>>> import numpy as np
>>> np.set_printoptions(precision=2, suppress=True, linewidth=120, floatmode="fixed")
>>> tidy = lambda a: np.round(a, 2) + 0
>>> B = np.array([[3, 3, -3, 1]])
>>> data = np.block([[np.zeros((1, 1)), B], [B.T, np.zeros((4, 4))]])
>>> print(data)
[[ 0.00  3.00  3.00 -3.00  1.00]
 [ 3.00  0.00  0.00  0.00  0.00]
 [ 3.00  0.00  0.00  0.00  0.00]
 [-3.00  0.00  0.00  0.00  0.00]
 [ 1.00  0.00  0.00  0.00  0.00]]
>>> # rows and columns are dependent
>>> print(np.abs(np.diag(np.linalg.qr(data)[1])) > 1e-9)
[ True  True False False False]
>>> np.linalg.lstsq(data[:-1].T, data[-1])[2]
np.int32(2)
>>> np.allclose(data[:-1].T @ np.linalg.lstsq(data[:-1].T, data[-1])[0], data[-1])
True
>>> np.unique(data.round(6), axis=0).shape
(4, 5)
>>> print([round(float(x), 2) for x in np.linalg.svd(data, compute_uv=False)[:3]])
[5.29, 5.29, 0.0]
>>> np.argsort(-np.linalg.norm(data, axis=0).round(6), kind="stable")[:3]
array([0, 1, 2])
>>> B = data / np.linalg.norm(data, axis=1, keepdims=True)
>>> gram = B @ B.T
>>> np.argwhere(np.triu(np.abs(gram) > 0.95, 1))
array([[1, 2],
       [1, 3],
       [1, 4],
       [2, 3],
       [2, 4],
       [3, 4]])
>>> (np.abs(gram) > 0.9).astype(int)
array([[1, 0, 0, 0, 0],
       [0, 1, 1, 1, 1],
       [0, 1, 1, 1, 1],
       [0, 1, 1, 1, 1],
       [0, 1, 1, 1, 1]])
>>> print((gram - 2 * np.eye(5)).round(6).argmax(axis=1))
[1 2 1 0 1]
>>> ev, V = np.linalg.eigvalsh(data)
Traceback (most recent call last):
  File "<python-input-18>", line 1, in <module>
    ev, V = np.linalg.eigvalsh(data)
    ^^^^^
ValueError: too many values to unpack (expected 2)
>>> ev, V = np.linalg.eigh(data)
>>> (ev > 1e-8).sum(), (ev < -1e-8).sum()
(np.int64(1), np.int64(1))
>>> tidy(np.linalg.eigvalsh(data + -3 * np.eye(5)))
array([-8.29, -3.00, -3.00, -3.00,  2.29])
>>> rng = np.random.default_rng(276)
>>> labels = rng.permutation(5)
>>> labels
array([2, 0, 1, 4, 3])
>>> B = data[labels][:, labels]
>>> np.diag(B)
array([0.00, 0.00, 0.00, 0.00, 0.00])
>>> K = np.load("dump.npy")
>>> K
array([[ 3,  0,  0, -3, -2],
       [-3, -1,  3, -2, -3],
       [-3, -2,  6, -7, -8]])
>>> np.unique(K.round(6), axis=0).shape
(3, 5)
>>> np.allclose(K[:-1].T @ np.linalg.lstsq(K[:-1].T, K[-1])[0], K[-1])
True
>>> print(tidy(np.trace(np.linalg.pinv(K) @ K)))
2.0
>>> print(np.abs(np.diag(np.linalg.qr(K)[1])) > 1e-9)
[ True  True False]
>>> np.linalg.lstsq(K[:-1].T, K[-1])[2]
np.int32(2)
>>> theta = np.radians(72)
>>> R = np.eye(5)
>>> R[2, 2] = R[3, 3] = np.cos(theta)
>>> R[2, 3], R[3, 2] = -np.sin(theta), np.sin(theta)
>>> tidy(R)
array([[ 1.00,  0.00,  0.00,  0.00,  0.00],
       [ 0.00,  1.00,  0.00,  0.00,  0.00],
       [ 0.00,  0.00,  0.31, -0.95,  0.00],
       [ 0.00,  0.00,  0.95,  0.31,  0.00],
       [ 0.00,  0.00,  0.00,  0.00,  1.00]])
>>> B = K @ R.T
>>> tidy(np.linalg.svd(K, compute_uv=False)), tidy(np.linalg.svd(B, compute_uv=False))
(array([13.95,  4.63,  0.00]), array([13.95,  4.63,  0.00]))
>>> tidy(np.linalg.det(R)), tidy(np.trace(R))
(np.float64(1.0), np.float64(3.62))
>>> print(np.linalg.matrix_rank(K, rtol=0.1))
2
>>> np.linalg.cond(K) > 100
np.True_
>>> [round(float(x), 2) for x in np.linalg.svd(K, compute_uv=False)[:3]]
[13.95, 4.63, 0.0]
>>> np.argsort(-np.linalg.norm(K, axis=0).round(6), kind="stable")[:3]
array([4, 3, 2])
>>> tidy(np.linalg.norm(K, 2) / np.linalg.norm(K))
np.float64(0.95)
>>> m1 = np.load("layer10.npy")
>>> m1
array([[-2,  1,  2,  0, -2],
       [ 0, -2, -2, -2, -1],
       [ 0,  0, -1,  1, -1],
       [ 0,  0,  0, -2,  1],
       [ 0,  0,  0,  0,  2]])
>>> # triangular: eigenvalues sit on the diagonal
>>> q, R = np.linalg.qr(m1)
>>> q @ R
array([[-2.00,  1.00,  2.00,  0.00, -2.00],
       [ 0.00, -2.00, -2.00, -2.00, -1.00],
       [ 0.00,  0.00, -1.00,  1.00, -1.00],
       [ 0.00,  0.00,  0.00, -2.00,  1.00],
       [ 0.00,  0.00,  0.00,  0.00,  2.00]])
>>> R
array([[-2.00,  1.00,  2.00,  0.00, -2.00],
       [ 0.00, -2.00, -2.00, -2.00, -1.00],
       [ 0.00,  0.00, -1.00,  1.00, -1.00],
       [ 0.00,  0.00,  0.00, -2.00,  1.00],
       [ 0.00,  0.00,  0.00,  0.00,  2.00]])
>>> q.shape, R.shape
((5, 5), (5, 5))
>>> np.linalg.matrix_rank(m1 - m1[0, 0] * np.eye(5))
np.int64(3)
>>> m1 @ m1
array([[ 4, -4, -8,  0, -3],
       [ 0,  4,  6,  6,  0],
       [ 0,  0,  1, -3,  0],
       [ 0,  0,  0,  4,  0],
       [ 0,  0,  0,  0,  4]])
>>> X = np.loadtxt("test2.csv", delimiter=",")
>>> tidy(X)
array([[ 0.68, -0.16,  0.23, -0.36, -0.11],
       [-0.16,  0.54, -0.35, -0.31, -0.05],
       [ 0.23, -0.35,  0.26,  0.11,  0.01],
       [-0.36, -0.31,  0.11,  0.49,  0.12],
       [-0.11, -0.05,  0.01,  0.12,  0.03]])
>>> left, sv, Vh = np.linalg.svd(X)
>>> V = Vh[:(sv > 1e-8).sum()]
>>> x = X[0] + 4 * X[4] + rng.integers(2) * np.eye(5)[4]
>>> tidy(x)
array([ 0.23, -0.35,  0.26,  0.11,  0.01])
>>> tidy(np.diag(V.T @ V))
array([0.68, 0.54, 0.26, 0.49, 0.03])
>>> tidy(np.linalg.norm(x - V.T @ V @ x))
np.float64(0.0)
>>> np.linalg.matrix_rank(np.vstack([X, x]))
np.int64(2)
>>> tidy(V.T @ V)
array([[ 0.68, -0.16,  0.23, -0.36, -0.11],
       [-0.16,  0.54, -0.35, -0.31, -0.05],
       [ 0.23, -0.35,  0.26,  0.11,  0.01],
       [-0.36, -0.31,  0.11,  0.49,  0.12],
       [-0.11, -0.05,  0.01,  0.12,  0.03]])
>>> tidy(np.linalg.det(2 * X)), tidy(np.linalg.det(X))
(np.float64(0.0), np.float64(0.0))
>>> tidy(np.poly(X))
array([ 1.00, -2.00,  1.00,  0.00,  0.00,  0.00])
>>> x = np.array([3, -2, -1, 2, -3])
>>> tidy(X @ X @ x)
array([ 1.75, -1.66,  1.35,  0.06, -0.10])
>>> print(tidy(np.eye(5) - X))
[[ 0.32  0.16 -0.23  0.36  0.11]
 [ 0.16  0.46  0.35  0.31  0.05]
 [-0.23  0.35  0.74 -0.11 -0.01]
 [ 0.36  0.31 -0.11  0.51 -0.12]
 [ 0.11  0.05 -0.01 -0.12  0.97]]
>>> tidy(np.linalg.eigvalsh(2 * X - np.eye(5)))
array([-1.00, -1.00, -1.00,  1.00,  1.00])
>>> J = np.diag(np.array([9, 0, 4]))
>>> J
array([[9, 0, 0],
       [0, 0, 0],
       [0, 0, 4]])
>>> # symmetric, so the eigenvalues are real
>>> tidy(np.linalg.det(J))
np.float64(0.0)
>>> print(J @ J)
[[81  0  0]
 [ 0  0  0]
 [ 0  0 16]]
>>> print((np.linalg.matrix_power((J != 0) + (J.T != 0) + np.eye(3), 3) > 0).astype(int))
[[1 0 0]
 [0 1 0]
 [0 0 1]]
>>> (J != 0).astype(int)
array([[1, 0, 0],
       [0, 0, 0],
       [0, 0, 1]])
>>> tidy(np.sort(np.linalg.eigvals(J).real))
array([0.00, 4.00, 9.00])
>>> P = np.triu(np.array([[-1, -2, 0], [2, 2, -1], [0, 1, 1]]), 1) + np.eye(3)
>>> B = P @ J @ np.linalg.inv(P)
>>> np.trace(B), np.trace(J)
(np.float64(13.0), np.int64(13))
>>> tidy(np.linalg.det(B))
np.float64(0.0)
>>> B
array([[ 9.00, 18.00, 18.00],
       [ 0.00,  0.00, -4.00],
       [ 0.00,  0.00,  4.00]])
>>> left, sv, Vh = np.linalg.svd(J)
>>> V = Vh[:(sv > 1e-8).sum()]
>>> x = J[2] + 3 * J[0] + rng.integers(2) * np.eye(3)[0]
>>> x
array([28.00,  0.00,  4.00])
>>> tidy(np.linalg.norm(x - V.T @ V @ x))
np.float64(0.0)
>>> np.diag(V.T @ V)
array([1.00, 0.00, 1.00])
>>> np.allclose(V.T @ V @ x, x)
True
>>> x = np.array([5, 1, 4])
>>> h1 = np.maximum(J @ x, 0)
>>> tidy(np.tanh(J @ x))
array([1.00, 0.00, 1.00])
>>> J.T @ h1
array([405,   0,  64])
>>> h1
array([45,  0, 16])
>>> np.flatnonzero(h1 > 1e-9)
array([0, 2])
>>> J.T @ J
array([[81,  0,  0],
       [ 0,  0,  0],
       [ 0,  0, 16]])
>>> J[:, 2] @ J[:, 0]
np.int64(0)
>>> arr = np.load("w.npy")
>>> arr
array([[0, 0, 0, 1],
       [0, 0, 1, 0],
       [0, 1, 0, 0],
       [1, 0, 0, 0]])
>>> f, v = K[0], K[2]
>>> f @ v
np.int64(28)
>>> p = (f @ v) / (f @ f) * f
>>> (v - p) @ f
np.float64(0.0)
>>> tidy(p)
array([ 3.82,  0.00,  0.00, -3.82, -2.55])
>>> np.linalg.matrix_power(arr, 100)
array([[1, 0, 0, 0],
       [0, 1, 0, 0],
       [0, 0, 1, 0],
       [0, 0, 0, 1]])
>>> print(tidy(np.sort(np.abs(np.linalg.eigvals(arr)))[::-1]))
[1.00 1.00 1.00 1.00]
>>> p = np.eye(4)[2]
>>> for _ in range(5):
...     p = p @ arr
...     print(p.round(2))
... 
[0.00 1.00 0.00 0.00]
[0.00 0.00 1.00 0.00]
[0.00 1.00 0.00 0.00]
[0.00 0.00 1.00 0.00]
[0.00 1.00 0.00 0.00]
>>> mat = np.array([[-1, -3, -3, 0, 1],
...     [1, 2, -1, 1, 3],
...     [1, 2, -2, -1, -1],
...     [-1, -3, -3, 0, 1]])
>>> # looks like rank 3
>>> B = mat / np.sqrt((mat ** 2).mean(axis=1, keepdims=True))
>>> tidy(mat - mat.mean(axis=1, keepdims=True))
array([[ 0.20, -1.80, -1.80,  1.20,  2.20],
       [-0.20,  0.80, -2.20, -0.20,  1.80],
       [ 1.20,  2.20, -1.80, -0.80, -0.80],
       [ 0.20, -1.80, -1.80,  1.20,  2.20]])
>>> np.linalg.matrix_rank(B) == np.linalg.matrix_rank(mat)
np.True_
>>> W0 = np.array([[-2.0, 1.0, 0.0, 0.0],
...     [0.0, -2.0, 1.0, 0.0],
...     [0.0, 0.0, -2.0, 1.0],
...     [0.0, 0.0, 0.0, -2.0]])
>>> tidy(np.linalg.det(2 * W0)), tidy(np.linalg.det(W0))
(np.float64(256.0), np.float64(16.0))
>>> tidy(np.linalg.det(W0[::-1]))
np.float64(16.0)
>>> np.poly(W0)
array([ 1.00,  8.00, 24.00, 32.00, 16.00])
>>> np.einsum("ii->", W0)
np.float64(-8.0)
>>> print(np.einsum("ij,ji->", W0, W0))
16.0
>>> print(W0 @ W0)
[[ 4.00 -4.00  1.00  0.00]
 [ 0.00  4.00 -4.00  1.00]
 [ 0.00  0.00  4.00 -4.00]
 [ 0.00  0.00  0.00  4.00]]
>>> tidy(np.linalg.matrix_power(W0 - np.diag(np.diag(W0)), 4))
array([[0.00, 0.00, 0.00, 0.00],
       [0.00, 0.00, 0.00, 0.00],
       [0.00, 0.00, 0.00, 0.00],
       [0.00, 0.00, 0.00, 0.00]])
>>> [int(np.linalg.matrix_rank(np.linalg.matrix_power(W0, p))) for p in range(1, 5)]
[4, 4, 4, 4]
>>> x = np.array([2, -3, 1, 2])
>>> y = W0 @ x
>>> beta, lr = np.zeros(4), 1 / np.linalg.norm(W0, 2) ** 2
>>> for i in range(6):
...     beta -= lr * W0.T @ (W0 @ beta - y)
...     if i % 1 == 0: print(i, round(np.linalg.norm(W0 @ beta - y), 2))
... 
0 2.56
1 0.92
2 0.45
3 0.28
4 0.19
5 0.14
>>> tidy(np.linalg.cond(W0))
np.float64(2.27)
>>> labels = rng.permutation(4)
>>> B = W0[:, labels] * rng.choice([-1, 1], 4)
>>> print(B)
[[-0.00  2.00 -1.00 -0.00]
 [-1.00 -0.00  2.00 -0.00]
 [ 2.00 -0.00 -0.00 -1.00]
 [-0.00 -0.00 -0.00  2.00]]
>>> left, _, Vh = np.linalg.svd(W0.T @ B)
>>> tidy(np.linalg.lstsq(W0, B)[0])
array([[ 0.00, -1.00,  0.00,  0.00],
       [ 0.00,  0.00, -1.00,  0.00],
       [-1.00,  0.00,  0.00,  0.00],
       [ 0.00,  0.00,  0.00, -1.00]])
